>>> import numpy as np
>>> from numpy import linalg as LA
>>> np.set_printoptions(precision=1, suppress=True, linewidth=100)
>>> arr = np.load("arr.npy")
>>> print(arr.round(1) + 0)
[[-0.3 -0.8 -0.4 -0.1]
 [ 0.7 -0.1 -0.2 -0.7]
 [-0.2  0.5 -0.8  0. ]
 [ 0.6 -0.2 -0.3  0.7]]
>>> x = np.array([0, 0, 1, 3])
>>> print(np.sort(np.abs(np.degrees(np.angle(LA.eigvals(arr))))))
[  0.  104.4 104.4 180. ]
>>> print(round(LA.det(arr), 1))
-1.0
>>> u = np.array([0, 1, 0, 0])
>>> M2 = arr + np.outer(u, np.eye(4)[1])
>>> print(M2.round(1) + 0)
[[-0.3 -0.8 -0.4 -0.1]
 [ 0.7  0.9 -0.2 -0.7]
 [-0.2  0.5 -0.8  0. ]
 [ 0.6 -0.2 -0.3  0.7]]
>>> print(LA.matrix_rank(M2 - arr))
1
>>> print(round(float(LA.det(M2) / LA.det(arr)), 1), round(1 + LA.solve(arr, u)[1], 1))
0.9 0.9
>>> proj = np.triu(np.array([[2, 0, 3, 2], [0, 0, 3, 1], [2, 3, 3, 1], [1, 3, 0, 0]]), 1) + np.eye(4)
>>> M2 = proj @ arr @ LA.inv(proj)
>>> print(np.round(np.poly(M2), 1) + 0)
[ 1.   0.5  0.  -0.5 -1. ]
>>> print(round(np.trace(M2), 1), round(np.trace(arr), 1))
-0.5 -0.5
>>> print(LA.matrix_rank(M2))
4
>>> X = np.maximum(np.array([[9], [-4], [0], [-2], [-4], [-2], [-4], [0], [-1], [-7], [-7]]) @ np.array([[2, 3, 3]]) + np.array([1, 0, 3]), 0)
>>> print(X)
[[19 27 30]
 [ 0  0  0]
 [ 1  0  3]
 [ 0  0  0]
 [ 0  0  0]
 [ 0  0  0]
 [ 0  0  0]
 [ 1  0  3]
 [ 0  0  0]
 [ 0  0  0]
 [ 0  0  0]]
>>> W1 = np.array([[-4, 6], [4, -5], [-4, -6]])
>>> coef = np.array([1, 1])
>>> H = np.maximum(X @ W1 + coef, 0)
>>> print(H)
[[0 0]
 [1 1]
 [0 0]
 [1 1]
 [1 1]
 [1 1]
 [1 1]
 [0 0]
 [1 1]
 [1 1]
 [1 1]]
>>> print((H > 0).astype(int))
[[0 0]
 [1 1]
 [0 0]
 [1 1]
 [1 1]
 [1 1]
 [1 1]
 [0 0]
 [1 1]
 [1 1]
 [1 1]]
>>> Z = np.array([[3, -3, 0], [-5, -4, 5]])
>>> print((H @ Z).round(6).argmax(axis=1))
[0 2 0 2 2 2 2 0 2 2 2]
>>> print(H @ Z)
[[ 0  0  0]
 [-2 -7  5]
 [ 0  0  0]
 [-2 -7  5]
 [-2 -7  5]
 [-2 -7  5]
 [-2 -7  5]
 [ 0  0  0]
 [-2 -7  5]
 [-2 -7  5]
 [-2 -7  5]]
>>> print(W1 @ Z)
[[-42 -12  30]
 [ 37   8 -25]
 [ 18  36 -30]]
